% python3 -q
>>> import numpy as np
>>> import numpy.linalg as la
>>> np.set_printoptions(suppress=True, linewidth=160)
>>> K = np.array([[1, -1, 1, -1], [1, 0, 0, 0], [1, 1, 1, 1], [1, 2, 4, 8]])
>>> other = np.array([[-1, 3, -1], [1, 0, 2], [-3, -3, 2], [-3, 0, -3]])
>>> la.matrix_rank(np.vstack([K, other.T]))
np.int64(4)
>>> np.einsum("ik,kj->ij", K, other)
array([[ -2,   0,   2],
       [ -1,   3,  -1],
       [ -6,   0,   0],
       [-35,  -9, -13]])
>>> np.vstack([K, other.T]).shape
(7, 4)
>>> vec = np.array([2, 2, 0, 0])
>>> rhs = K @ vec
>>> rhs
array([0, 2, 4, 6])
>>> np.round(la.solve(K, -3 * rhs), 1) + 0
array([-6., -6.,  0.,  0.])
>>> np.round(la.solve(K.T, K[1]), 1)
array([0., 1., 0., 0.])
>>> np.round(la.solve(K, K[:, 1]), 1) + 0
array([0., 1., 0., 0.])
>>> other = la.inv(K)
>>> np.round(K @ other, 1) + 0
array([[1., 0., 0., 0.],
       [0., 1., 0., 0.],
       [0., 0., 1., 0.],
       [0., 0., 0., 1.]])
>>> np.round(la.slogdet(K)[0], 1)
np.float64(1.0)
>>> other.round(1) + 0
array([[ 0. ,  1. ,  0. ,  0. ],
       [-0.3, -0.5,  1. , -0.2],
       [ 0.5, -1. ,  0.5,  0. ],
       [-0.2,  0.5, -0.5,  0.2]])
>>> E = np.load("x.npy")
>>> E
array([[ 0,  0,  0,  0],
       [ 0, -1,  0,  0],
       [ 0,  0,  1,  0],
       [ 0,  0,  0,  2]])
>>> [round(float(la.det(E[:i, :i])), 2) + 0 for i in range(1, 5)]
[0.0, 0.0, 0.0, 0.0]
>>> np.round(la.eigvalsh(E).min(), 1)
np.float64(-1.0)
>>> round(float(la.eigvals(E).sum().real), 1)
2.0
>>> np.kron(np.eye(2, dtype=int), E)
array([[ 0,  0,  0,  0,  0,  0,  0,  0],
       [ 0, -1,  0,  0,  0,  0,  0,  0],
       [ 0,  0,  1,  0,  0,  0,  0,  0],
       [ 0,  0,  0,  2,  0,  0,  0,  0],
       [ 0,  0,  0,  0,  0,  0,  0,  0],
       [ 0,  0,  0,  0,  0, -1,  0,  0],
       [ 0,  0,  0,  0,  0,  0,  1,  0],
       [ 0,  0,  0,  0,  0,  0,  0,  2]])
>>> np.round(la.eigvals(E), 1)
array([ 0., -1.,  1.,  2.])
>>> [int(la.matrix_rank(la.matrix_power(E, p))) for p in range(1, 5)]
[3, 3, 3, 3]
>>> np.round(np.sort(la.eigvals(E)), 1)
array([-1.,  0.,  1.,  2.])
>>> np.prod(np.diag(E)), np.round(la.det(E), 1)
(np.int64(0), np.float64(0.0))
>>> round(float(la.norm(E, 2) / la.norm(E)), 1)
0.8
>>> r = la.matrix_rank(E)
>>> r
np.int64(3)
>>> N = la.svd(E)[2][r:].T
>>> N.shape
(4, 1)
>>> la.matrix_rank(E.T @ E), la.matrix_rank(E @ E.T)
(np.int64(3), np.int64(3))
